% python3 -q
>>> import numpy as np
>>> from numpy import linalg as LA
>>> np.set_printoptions(precision=1, suppress=True, linewidth=100)
>>> tidy = lambda a: np.round(a, 1) + 0
>>> F = np.array([[5.0, -3.0, 3.0, 2.0, -2.0, -3.0],
...     [-3.0, 13.0, -9.0, -6.0, 6.0, 9.0],
...     [3.0, -9.0, 13.0, 6.0, -6.0, -9.0],
...     [2.0, -6.0, 6.0, 8.0, -4.0, -6.0],
...     [-2.0, 6.0, -6.0, -4.0, 8.0, 6.0],
...     [-3.0, 9.0, -9.0, -6.0, 6.0, 13.0]])
>>> # equal to its transpose
>>> Q, vecs = LA.qr(F[:, :1])[0], LA.qr(F[:, 1:])[0]
>>> sig = LA.svd(Q.T @ vecs, compute_uv=False)
>>> tidy(sig)
array([0.9])
>>> tidy(np.degrees(np.arccos(sig.clip(0, 1))))
array([31.6])
>>> w, vecs = LA.eigvalsh(F)
Traceback (most recent call last):
  File "<python-input-10>", line 1, in <module>
    w, vecs = LA.eigvalsh(F)
    ^^^^^^^
ValueError: too many values to unpack (expected 2)
>>> w, vecs = LA.eigh(F)
>>> (w > 1e-8).sum(), (w < -1e-8).sum()
(np.int64(6), np.int64(0))
>>> tidy(LA.eigvalsh(F + -1 * np.eye(6)))
array([ 3.,  3.,  3.,  3.,  3., 39.])
>>> w.sum(), np.trace(F)
(np.float64(60.0), np.float64(60.0))
>>> tidy(vecs.T @ F @ vecs)
array([[ 4.,  0.,  0.,  0.,  0.,  0.],
       [ 0.,  4.,  0.,  0.,  0.,  0.],
       [ 0.,  0.,  4.,  0.,  0.,  0.],
       [ 0.,  0.,  0.,  4.,  0.,  0.],
       [ 0.,  0.,  0.,  0.,  4.,  0.],
       [ 0.,  0.,  0.,  0.,  0., 40.]])
>>> tidy(vecs.T @ vecs)
array([[1., 0., 0., 0., 0., 0.],
       [0., 1., 0., 0., 0., 0.],
       [0., 0., 1., 0., 0., 0.],
       [0., 0., 0., 1., 0., 0.],
       [0., 0., 0., 0., 1., 0.],
       [0., 0., 0., 0., 0., 1.]])
>>> tidy(np.abs(vecs[:, -1]))
array([0.2, 0.5, 0.5, 0.3, 0.3, 0.5])
>>> t3 = np.stack([F, -1 * F, F[::-1]])
>>> tidy(LA.det(t3))
array([ 40960.,  40960., -40960.])
>>> np.einsum("bij,cij->bc", t3, t3)
array([[ 1680., -1680.,   792.],
       [-1680.,  1680.,  -792.],
       [  792.,  -792.,  1680.]])
>>> t3.shape
(3, 6, 6)
>>> (t3 @ F.T).shape
(3, 6, 6)
>>> t3.sum(axis=0)
array([[-3.,  9., -9., -6.,  6., 13.],
       [-2.,  6., -6., -4.,  8.,  6.],
       [ 2., -6.,  6.,  8., -4., -6.],
       [ 3., -9., 13.,  6., -6., -9.],
       [-3., 13., -9., -6.,  6.,  9.],
       [ 5., -3.,  3.,  2., -2., -3.]])
>>> LA.matrix_rank(t3.reshape(3, -1))
np.int64(2)
>>> LA.matrix_rank(t3)
array([6, 6, 6])
>>> tidy(LA.norm(t3, axis=(1, 2)))
array([41., 41., 41.])
>>> A2 = F / np.sqrt((F ** 2).mean(axis=1, keepdims=True))
>>> LA.matrix_rank(F - F.mean(axis=1, keepdims=True))
np.int64(5)
>>> tidy(LA.norm(A2, axis=1))
array([2.4, 2.4, 2.4, 2.4, 2.4, 2.4])
>>> L = LA.cholesky(F)
>>> tidy(F / np.sqrt(np.outer(np.diag(F), np.diag(F))))
array([[ 1. , -0.4,  0.4,  0.3, -0.3, -0.4],
       [-0.4,  1. , -0.7, -0.6,  0.6,  0.7],
       [ 0.4, -0.7,  1. ,  0.6, -0.6, -0.7],
       [ 0.3, -0.6,  0.6,  1. , -0.5, -0.6],
       [-0.3,  0.6, -0.6, -0.5,  1. ,  0.6],
       [-0.4,  0.7, -0.7, -0.6,  0.6,  1. ]])
>>> LA.eigvalsh(F).min() > 0
np.True_
>>> tidy(L)
array([[ 2.2,  0. ,  0. ,  0. ,  0. ,  0. ],
       [-1.3,  3.3,  0. ,  0. ,  0. ,  0. ],
       [ 1.3, -2.2,  2.6,  0. ,  0. ,  0. ],
       [ 0.9, -1.4,  0.7,  2.2,  0. ,  0. ],
       [-0.9,  1.4, -0.7, -0.3,  2.1,  0. ],
       [-1.3,  2.2, -1. , -0.5,  0.4,  2.3]])
>>> tidy(np.diag(L) ** 2)
array([ 5. , 11.2,  6.6,  4.7,  4.6,  5.2])
>>> m1 = np.load("block7.npy")
>>> m1
array([[-1,  3, -3, -2],
       [ 1, -3,  3,  2],
       [ 3, -9,  9,  6],
       [ 0,  0,  0,  0],
       [-2,  6, -6, -4],
       [-2,  6, -6, -4],
       [ 1, -3,  3,  2],
       [-2,  6, -6, -4],
       [-2,  6, -6, -4],
       [ 2, -6,  6,  4]])
>>> Xs = m1 - m1.mean(axis=0)
>>> Uu, sig, VT = LA.svd(Xs, full_matrices=False)
>>> np.abs(Uu[:, 0]).argmax()
np.int64(2)
>>> tidy(sig ** 2 / (sig ** 2).sum())
array([1., 0., 0., 0.])
>>> LA.matrix_rank(Xs)
np.int64(1)
>>> (sig ** 2).sum() ** 2 / (sig ** 4).sum()
np.float64(1.0)
>>> np.searchsorted(np.cumsum(sig ** 2) / (sig ** 2).sum(), 0.9) + 1
np.int64(1)
>>> x0 = np.array([2, 7, 9, 1])
>>> h = np.maximum(m1 @ x0, 0)
>>> tidy(np.tanh(m1 @ x0))
array([-1.,  1.,  1.,  0., -1., -1.,  1., -1., -1.,  1.])
>>> m1.T @ h
array([ 150, -450,  450,  300])
>>> np.maximum(m1 @ (3 * x0), 0)
array([ 0, 30, 90,  0,  0,  0, 30,  0,  0, 60])
>>> m1 * (h > 1e-9)[:, None]
array([[ 0,  0,  0,  0],
       [ 1, -3,  3,  2],
       [ 3, -9,  9,  6],
       [ 0,  0,  0,  0],
       [ 0,  0,  0,  0],
       [ 0,  0,  0,  0],
       [ 1, -3,  3,  2],
       [ 0,  0,  0,  0],
       [ 0,  0,  0,  0],
       [ 2, -6,  6,  4]])
>>> A2 = np.array([[3, 2, 1], [1, 2, 3], [3, 3, 3], [2, 2, 0], [1, 1, 2], [3, 2, 3]])
>>> A2 @ F
Traceback (most recent call last):
  File "<python-input-51>", line 1, in <module>
    A2 @ F
    ~~~^~~
ValueError: matmul: Input operand 1 has a mismatch in its core dimension 0, with gufunc signature (n?,k),(k,m?)->(n?,m?) (size 6 is different from 3)
>>> LA.matrix_rank(F @ A2)
np.int64(3)
>>> A2.T @ F.T
array([[ 14.,  -2.,  18.,  12.,   0.,   6.],
       [  9.,   5.,  15.,  10.,   2.,   5.],
       [ -8.,  48., -24., -24.,  32.,  48.]])
>>> np.einsum("ij->j", F)
array([ 2., 10., -2.,  0.,  8., 10.])
>>> np.einsum("ik,kj->ij", F, A2)
array([[ 14.,   9.,  -8.],
       [ -2.,   5.,  48.],
       [ 18.,  15., -24.],
       [ 12.,  10., -24.],
       [  0.,   2.,  32.],
       [  6.,   5.,  48.]])
>>> F @ A2
array([[ 14.,   9.,  -8.],
       [ -2.,   5.,  48.],
       [ 18.,  15., -24.],
       [ 12.,  10., -24.],
       [  0.,   2.,  32.],
       [  6.,   5.,  48.]])
>>> np.vstack([F, A2.T]).shape
(9, 6)
>>> np.einsum("ik,kj->ji", F, A2)
array([[ 14.,  -2.,  18.,  12.,   0.,   6.],
       [  9.,   5.,  15.,  10.,   2.,   5.],
       [ -8.,  48., -24., -24.,  32.,  48.]])
>>> np.argsort(-LA.norm(m1, axis=0).round(6), kind="stable")[:3]
array([1, 2, 3])
>>> tidy(LA.norm(m1, 2) / LA.norm(m1))
np.float64(1.0)
>>> Uu, sig, VT = LA.svd(m1, full_matrices=False)
>>> np.cumsum(sig ** 2) / np.sum(sig ** 2)
array([1., 1., 1., 1.])
>>> tidy(np.abs(VT[0]))
array([0.2, 0.6, 0.6, 0.4])
>>> tidy(Uu.T @ Uu)
array([[1., 0., 0., 0.],
       [0., 1., 0., 0.],
       [0., 0., 1., 0.],
       [0., 0., 0., 1.]])
>>> tidy(np.sqrt((sig ** 2).sum())), tidy(LA.norm(m1))
(np.float64(27.1), np.float64(27.1))
>>> tidy(sig / sig[0])
array([1., 0., 0., 0.])
